$ ipython --no-banner

In [1]: import numpy as np

In [2]: np.set_printoptions(suppress=True, linewidth=120)

In [3]: arr = np.array([[0, 0, 0, 0, 0, 0, 1],
   ...:     [0, 0, 0, 1, 0, 0, 0],
   ...:     [0, 1, 0, 0, 0, 0, 0],
   ...:     [0, 0, 1, 0, 0, 0, 0],
   ...:     [0, 0, 0, 0, 1, 0, 0],
   ...:     [0, 0, 0, 0, 0, 1, 0],
   ...:     [1, 0, 0, 0, 0, 0, 0]])

In [4]: np.allclose(arr @ arr.T, arr.T @ arr)
Out[4]: True

In [5]: np.trace(arr)
Out[5]: np.int64(2)

In [6]: arr @ arr
Out[6]: 
array([[1, 0, 0, 0, 0, 0, 0],
       [0, 0, 1, 0, 0, 0, 0],
       [0, 0, 0, 1, 0, 0, 0],
       [0, 1, 0, 0, 0, 0, 0],
       [0, 0, 0, 0, 1, 0, 0],
       [0, 0, 0, 0, 0, 1, 0],
       [0, 0, 0, 0, 0, 0, 1]])

In [7]: (arr - arr.T) / 2
Out[7]: 
array([[ 0. ,  0. ,  0. ,  0. ,  0. ,  0. ,  0. ],
       [ 0. ,  0. , -0.5,  0.5,  0. ,  0. ,  0. ],
       [ 0. ,  0.5,  0. , -0.5,  0. ,  0. ,  0. ],
       [ 0. , -0.5,  0.5,  0. ,  0. ,  0. ,  0. ],
       [ 0. ,  0. ,  0. ,  0. ,  0. ,  0. ,  0. ],
       [ 0. ,  0. ,  0. ,  0. ,  0. ,  0. ,  0. ],
       [ 0. ,  0. ,  0. ,  0. ,  0. ,  0. ,  0. ]])

In [8]: np.round(np.sort(np.abs(np.linalg.eigvals(arr))), 2)
Out[8]: array([1., 1., 1., 1., 1., 1., 1.])

In [9]: t3 = np.stack([arr, 2 * arr, arr[::-1]])

In [10]: np.round(np.linalg.det(t3), 2)
Out[10]: array([  -1., -128.,    1.])

In [11]: t3.sum(axis=0)
Out[11]: 
array([[1, 0, 0, 0, 0, 0, 3],
       [0, 0, 0, 3, 0, 1, 0],
       [0, 3, 0, 0, 1, 0, 0],
       [0, 0, 4, 0, 0, 0, 0],
       [0, 1, 0, 0, 3, 0, 0],
       [0, 0, 0, 1, 0, 3, 0],
       [3, 0, 0, 0, 0, 0, 1]])

In [12]: (t3 @ arr.T).shape
Out[12]: (3, 7, 7)

In [13]: t3.shape
Out[13]: (3, 7, 7)

In [14]: np.einsum("bij,cij->bc", t3, t3)
Out[14]: 
array([[ 7, 14,  1],
       [14, 28,  2],
       [ 1,  2,  7]])

In [15]: np.round(np.linalg.norm(t3, axis=(1, 2)), 2)
Out[15]: array([2.65, 5.29, 2.65])

In [16]: m1 = np.load("data.npy")

In [17]: m1
Out[17]: 
array([[  3,  -3,  -2,   0,   3,  -2,  -3,   1,  -2,  -3,   1],
       [  6,  -3,  -3,   1,   5,  -5,  -2,  -1,  -3,  -2,   0],
       [  8,  -4,  -3,   2,   8,  -4,  -4,  -2,  -2,  -3,  -2],
       [  8,  -1,  -2,  -1,  10,  -7,  -3,  -1,   1,  -1,  -5],
       [ 11,  -2,   1,  -1,   7, -10,   0,   2,  -1,  -4,  -3],
       [  9,   0,   4,  -2,   9,  -9,   2,   5,  -1,  -6,  -5],
       [  8,  -1,   7,   1,   8,  -9,  -1,   6,  -3,  -4,  -4],
       [  8,   2,   8,   4,   9, -10,  -1,   8,  -6,  -5,  -7],
       [  7,   0,   7,   4,  12,  -8,  -4,   7,  -7,  -5,  -9],
       [ 10,  -3,   6,   7,  12,  -6,  -7,   5,  -8,  -6,  -8],
       [  7,  -6,   9,   6,  14,  -9, -10,   6,  -7,  -9,  -9],
       [  9,  -5,   7,   5,  17, -10,  -9,   6,  -6, -10, -10],
       [  9,  -6,   6,   3,  20, -12,  -7,   9,  -8,  -7,  -7],
       [  8,  -3,   8,   2,  19,  -9,  -6,   8,  -6,  -9, -10],
       [  7,  -6,  10,   3,  22,  -8,  -3,   5,  -5,  -6,  -8],
       [  7,  -6,   8,   3,  24, -11,  -4,   7,  -6,  -7,  -5],
       [  6,  -8,   5,   1,  22,  -9,  -1,   5,  -6,  -9,  -2],
       [  4,  -5,   2,  -1,  22, -10,   2,   7,  -6, -12,  -5],
       [  5,  -2,   1,  -3,  25, -13,   1,   4,  -4, -15,  -2],
       [  7,  -1,   4,  -1,  24, -14,  -1,   2,  -2, -12,  -3],
       [  7,   0,   4,  -3,  23, -12,   2,   4,   1, -11,  -1],
       [  7,   0,   5,  -1,  22, -10,   0,   1,   2, -14,  -1],
       [  8,   2,   3,   1,  24, -13,  -2,   4,   1, -12,  -3],
       [ 11,   0,   6,  -1,  25, -15,   1,   5,   3, -10,  -2],
       [  8,  -1,   8,   2,  27, -16,  -2,   8,   0,  -7,  -3],
       [ 11,   0,   7,   2,  29, -16,  -2,   9,   0,  -6,   0],
       [ 14,   0,   5,  -1,  27, -17,  -2,   6,   1,  -7,   2],
       [ 16,   1,   8,  -1,  29, -15,  -1,   5,  -1,  -7,   0],
       [ 14,   4,  11,   2,  31, -12,  -1,   6,   1,  -8,  -1],
       [ 13,   2,   8,   1,  30, -11,  -3,   8,   0, -10,  -3]])

In [18]: vec = np.array([-2, -2, -5, 2, -4, -2, 5, 1, -4, -4, 3])

In [19]: target = m1 @ vec

In [20]: c, lr = np.zeros(11), 1 / np.linalg.norm(m1, 2) ** 2

In [21]: for i in range(150):
    ...:     c -= lr * m1.T @ (m1 @ c - target)
    ...:     if i % 50 == 0: print(i, round(np.linalg.norm(m1 @ c - target), 2))
    ...: 
0 154.7
50 80.47
100 52.65

In [22]: round(float(np.linalg.cond(m1)), 2)
Out[22]: 34.73

In [23]: c.round(2)
Out[23]: array([-2.35, -2.04, -3.85, -1.47, -3.17, -1.02,  2.73, -0.02, -2.69, -2.81,  1.07])

In [24]: M2 = np.array([[2, 3], [1, 0]])

In [25]: E = np.kron(np.eye(2, dtype=int), M2)

In [26]: E
Out[26]: 
array([[2, 3, 0, 0],
       [1, 0, 0, 0],
       [0, 0, 2, 3],
       [0, 0, 1, 0]])

In [27]: Xs = (m1 - m1.mean(axis=0)) / m1.std(axis=0)

In [28]: np.argwhere(np.abs(Xs) > 2)
Out[28]: 
array([[ 0,  5],
       [ 1,  2],
       [ 2,  2],
       [ 2,  7],
       [ 9,  3],
       [10,  6],
       [11,  6],
       [16,  1],
       [18,  9],
       [27,  0],
       [28,  1]])

In [29]: np.round(Xs.std(axis=0), 2)
Out[29]: array([1., 1., 1., 1., 1., 1., 1., 1., 1., 1., 1.])

In [30]: c = np.linalg.lstsq(np.delete(Xs, 2, axis=1), Xs[:, 2])[0]

In [31]: c.round(2)
Out[31]: array([ 0.25, -0.06,  0.5 ,  0.29,  0.1 ,  0.29,  0.45,  0.22, -0.09, -0.3 ])

In [32]: np.flatnonzero(np.linalg.matrix_power((E != 0) + (E.T != 0) + np.eye(4), 4)[1])
Out[32]: array([0, 1])

In [33]: E @ E
Out[33]: 
array([[7, 6, 0, 0],
       [2, 3, 0, 0],
       [0, 0, 7, 6],
       [0, 0, 2, 3]])

In [34]: round(np.linalg.det(E), 2)
Out[34]: np.float64(9.0)

In [35]: mat = np.load("layer10.npy")

In [36]: mat
Out[36]: 
array([[-1,  0,  2,  2,  2, -2, -1],
       [ 0, -1,  0,  2,  2,  2, -2],
       [ 2,  0, -1,  0,  2,  2,  2],
       [ 2,  2,  0, -1,  0,  2,  2],
       [ 2,  2,  2,  0, -1,  0,  2],
       [-2,  2,  2,  2,  0, -1,  0],
       [-1, -2,  2,  2,  2,  0, -1]])

In [37]: # symmetric, so the eigenvalues are real

In [38]: f = np.array([9, 8, 9, 9, 0, 8, 7])

In [39]: M2 = mat + np.outer(f, np.eye(7)[6])

In [40]: np.linalg.matrix_rank(M2 - mat)
Out[40]: np.int64(1)

In [41]: np.round(np.linalg.det(M2) / np.linalg.det(mat), 2), round(1 + np.linalg.solve(mat, f)[6], 2)
Out[41]: (np.float64(0.71), np.float64(0.71))

In [42]: M2
Out[42]: 
array([[-1.,  0.,  2.,  2.,  2., -2.,  8.],
       [ 0., -1.,  0.,  2.,  2.,  2.,  6.],
       [ 2.,  0., -1.,  0.,  2.,  2., 11.],
       [ 2.,  2.,  0., -1.,  0.,  2., 11.],
       [ 2.,  2.,  2.,  0., -1.,  0.,  2.],
       [-2.,  2.,  2.,  2.,  0., -1.,  8.],
       [-1., -2.,  2.,  2.,  2.,  0.,  6.]])

In [43]: np.linalg.matrix_rank(np.linalg.inv(M2) - np.linalg.inv(mat), tol=1e-8)
Out[43]: np.int64(1)

In [44]: q, V = np.linalg.qr(M2[:, :3])[0], np.linalg.qr(M2[:, 3:])[0]

In [45]: sv = np.linalg.svd(q.T @ V, compute_uv=False)

In [46]: sv.round(2)
Out[46]: array([1.  , 0.94, 0.48])

In [47]: J = np.loadtxt("m.csv", delimiter=",")

In [48]: J
Out[48]: 
array([[ 1.48, -1.85, -0.11,  0.81,  1.36, -2.07,  0.96,  3.29,  0.69,  0.53,  1.6 ,  0.01,  0.01],
       [ 0.68, -0.27,  0.3 ,  0.44,  2.39, -0.94, -0.7 ,  0.66,  0.71,  0.56,  0.18, -0.83, -0.85],
       [ 0.73, -0.51,  0.14,  0.46,  1.01, -1.08,  0.53,  1.29,  0.36,  0.34,  0.11, -0.37, -0.47],
       [ 0.38, -0.24,  0.08,  0.41,  1.26, -0.73,  0.25,  0.24, -0.07,  0.53, -0.1 , -0.42, -0.9 ],
       [ 0.71,  0.34,  0.6 ,  0.52,  2.55, -1.02, -0.27,  0.08,  0.87,  0.89, -0.85, -1.51, -1.49],
       [-1.28,  0.36, -0.46, -1.05, -2.25,  2.02, -0.78, -1.32,  0.03, -0.8 ,  0.73,  1.18,  1.52],
       [-0.85,  0.91, -0.25, -0.61, -1.46,  1.39, -0.28, -1.84, -0.12, -0.51, -0.62,  0.33,  0.61],
       [ 1.94, -1.66, -0.14,  1.45,  0.54, -3.01,  2.44,  3.56, -0.05,  0.48,  0.26, -0.47, -0.21],
       [-0.24,  0.11, -0.35, -0.4 ,  0.13,  0.64, -0.22, -0.67,  1.09,  0.19,  0.24,  0.01,  0.29]])

In [49]: vec = np.array([-1, 2, -1, -2, -2, 0, 2, 1, 2, -1, -1, -1, -1])

In [50]: a = np.maximum(J @ vec, 0)

In [51]: np.round(J.T @ a, 2)
Out[51]: array([ -8.94,   5.68,  -3.4 ,  -7.28, -14.63,  14.78,  -4.48, -14.38,   1.4 ,  -4.92,   0.18,   5.8 ,   8.79])

In [52]: np.round(np.maximum(J @ (3 * vec), 0), 2)
Out[52]: array([ 0.  ,  0.  ,  0.  ,  0.  ,  0.  , 10.83, 13.83,  0.  ,  5.07])

In [53]: J * (a > 1e-9)[:, None]
Out[53]: 
array([[ 0.  , -0.  , -0.  ,  0.  ,  0.  , -0.  ,  0.  ,  0.  ,  0.  ,  0.  ,  0.  ,  0.  ,  0.  ],
       [ 0.  , -0.  ,  0.  ,  0.  ,  0.  , -0.  , -0.  ,  0.  ,  0.  ,  0.  ,  0.  , -0.  , -0.  ],
       [ 0.  , -0.  ,  0.  ,  0.  ,  0.  , -0.  ,  0.  ,  0.  ,  0.  ,  0.  ,  0.  , -0.  , -0.  ],
       [ 0.  , -0.  ,  0.  ,  0.  ,  0.  , -0.  ,  0.  ,  0.  , -0.  ,  0.  , -0.  , -0.  , -0.  ],
       [ 0.  ,  0.  ,  0.  ,  0.  ,  0.  , -0.  , -0.  ,  0.  ,  0.  ,  0.  , -0.  , -0.  , -0.  ],
       [-1.28,  0.36, -0.46, -1.05, -2.25,  2.02, -0.78, -1.32,  0.03, -0.8 ,  0.73,  1.18,  1.52],
       [-0.85,  0.91, -0.25, -0.61, -1.46,  1.39, -0.28, -1.84, -0.12, -0.51, -0.62,  0.33,  0.61],
       [ 0.  , -0.  , -0.  ,  0.  ,  0.  , -0.  ,  0.  ,  0.  , -0.  ,  0.  ,  0.  , -0.  , -0.  ],
       [-0.24,  0.11, -0.35, -0.4 ,  0.13,  0.64, -0.22, -0.67,  1.09,  0.19,  0.24,  0.01,  0.29]])

In [54]: K = np.load("test3.npy")

In [55]: K
Out[55]: 
array([[ 1., -3.,  0.,  0.],
       [-3.,  3., -3.,  0.],
       [ 0., -3.,  1., -3.],
       [ 0.,  0., -3.,  0.]])

In [56]: rng = np.random.default_rng(809)

In [57]: lab = rng.permutation(4)

In [58]: M2 = K[:, lab] * rng.choice([-1, 1], 4)

In [59]: M2
Out[59]: 
array([[ 0., -1.,  3., -0.],
       [-3.,  3., -3., -0.],
       [ 1., -0.,  3.,  3.],
       [-3., -0., -0., -0.]])

In [60]: Uu, _, vt = np.linalg.svd(K.T @ M2)

In [61]: lab
Out[61]: array([2, 0, 1, 3])

In [62]: np.round(Uu @ vt, 2) + 0
Out[62]: 
array([[ 0., -1.,  0.,  0.],
       [ 0.,  0., -1.,  0.],
       [ 1.,  0.,  0.,  0.],
       [ 0.,  0.,  0., -1.]])

In [63]: f, v = M2[3], M2[2]

In [64]: f @ v
Out[64]: np.float64(-3.0)

In [65]: f @ f
Out[65]: np.float64(9.0)

In [66]: pr = (f @ v) / (f @ f) * f

In [67]: pr
Out[67]: array([1., 0., 0., 0.])

In [68]: round(float(np.linalg.norm(f + v) ** 2 + np.linalg.norm(f - v) ** 2), 2)
Out[68]: 56.0

In [69]: np.outer(f, v)
Out[69]: 
array([[-3.,  0., -9., -9.],
       [-0.,  0., -0., -0.],
       [-0.,  0., -0., -0.],
       [-0.,  0., -0., -0.]])

In [70]: ev, V = np.linalg.eigh(K)

In [71]: vec = np.array([1, -1, -3, -3])

In [72]: (np.sign(V[:, -1].round(6)) == np.sign(V[0, -1].round(6))).astype(int)
Out[72]: array([1, 0, 1, 0])

In [73]: vec @ K @ vec / (vec @ vec), round(float(ev[0]), 2), round(ev[-1], 2)
Out[73]: (np.float64(-2.65), -3.53, np.float64(6.67))

In [74]: W0 = np.load("block7.npy")

In [75]: W0
Out[75]: 
array([[ 3,  4,  3,  2,  3,  2, -1, -1, -1,  2, -3,  2],
       [-2, -4,  2, -1, -3, -3, -3,  0, -2, -2, -2,  1],
       [ 1,  2, -1, -2,  3, -3,  3,  1,  2,  1, -2,  2],
       [ 2, -2, -2, -3, -3,  2,  2,  1,  3, -1, -2,  2]])

In [76]: Uu, sv = np.linalg.svd(W0)
---------------------------------------------------------------------------
ValueError                                Traceback (most recent call last)
Cell In[76], line 1
----> 1 Uu, sv = np.linalg.svd(W0)

ValueError: too many values to unpack (expected 2)

In [77]: Uu, sv, vt = np.linalg.svd(W0, full_matrices=False)

In [78]: round(float(np.sqrt((sv ** 2).sum())), 2), round(np.linalg.norm(W0), 2)
Out[78]: (15.62, np.float64(15.62))

In [79]: np.round(np.abs(vt[0]), 2)
Out[79]: array([0.32, 0.62, 0.09, 0.18, 0.54, 0.17, 0.18, 0.05, 0.06, 0.31, 0.11, 0.11])

In [80]: Uu.shape, sv.shape, vt.shape
Out[80]: ((4, 4), (4,), (4, 12))

In [81]: vec = np.array([1, -1, 1, 2])

In [82]: K @ np.eye(4)[0]
Out[82]: array([ 1., -3.,  0.,  0.])

In [83]: np.einsum("ij,j->i", K, vec)
Out[83]: array([ 4., -9., -2., -3.])

In [84]: np.linalg.norm(K @ vec) <= np.linalg.norm(K, 2) * np.linalg.norm(vec) + 1e-9
Out[84]: np.True_

In [85]: np.sign((K @ vec).round(6))
Out[85]: array([ 1., -1., -1., -1.])

In [86]: (K @ vec).argmax()
Out[86]: np.int64(0)

In [87]: K @ np.ones(4)
Out[87]: array([-2., -3., -5., -3.])

In [88]: M2 = W0 + rng.integers(-2, 3, (4, 2)) @ rng.integers(-2, 3, (2, 12))

In [89]: M2
Out[89]: 
array([[ 0,  6,  3, -3,  2, -1,  1,  3, -2,  2, -1, -2],
       [-5, -6,  2, -5, -5, -6, -2,  5, -1, -5, -1, -1],
       [ 5,  2, -1,  4,  5,  1,  1, -5,  2,  3, -4,  6],
       [ 4, -6, -2,  1, -3,  4,  0, -1,  5, -3, -4,  6]])

In [90]: M2 - W0
Out[90]: 
array([[-3,  2,  0, -5, -1, -3,  2,  4, -1,  0,  2, -4],
       [-3, -2,  0, -4, -2, -3,  1,  5,  1, -3,  1, -2],
       [ 4,  0,  0,  6,  2,  4, -2, -6,  0,  2, -2,  4],
       [ 2, -4,  0,  4,  0,  2, -2, -2,  2, -2, -2,  4]])
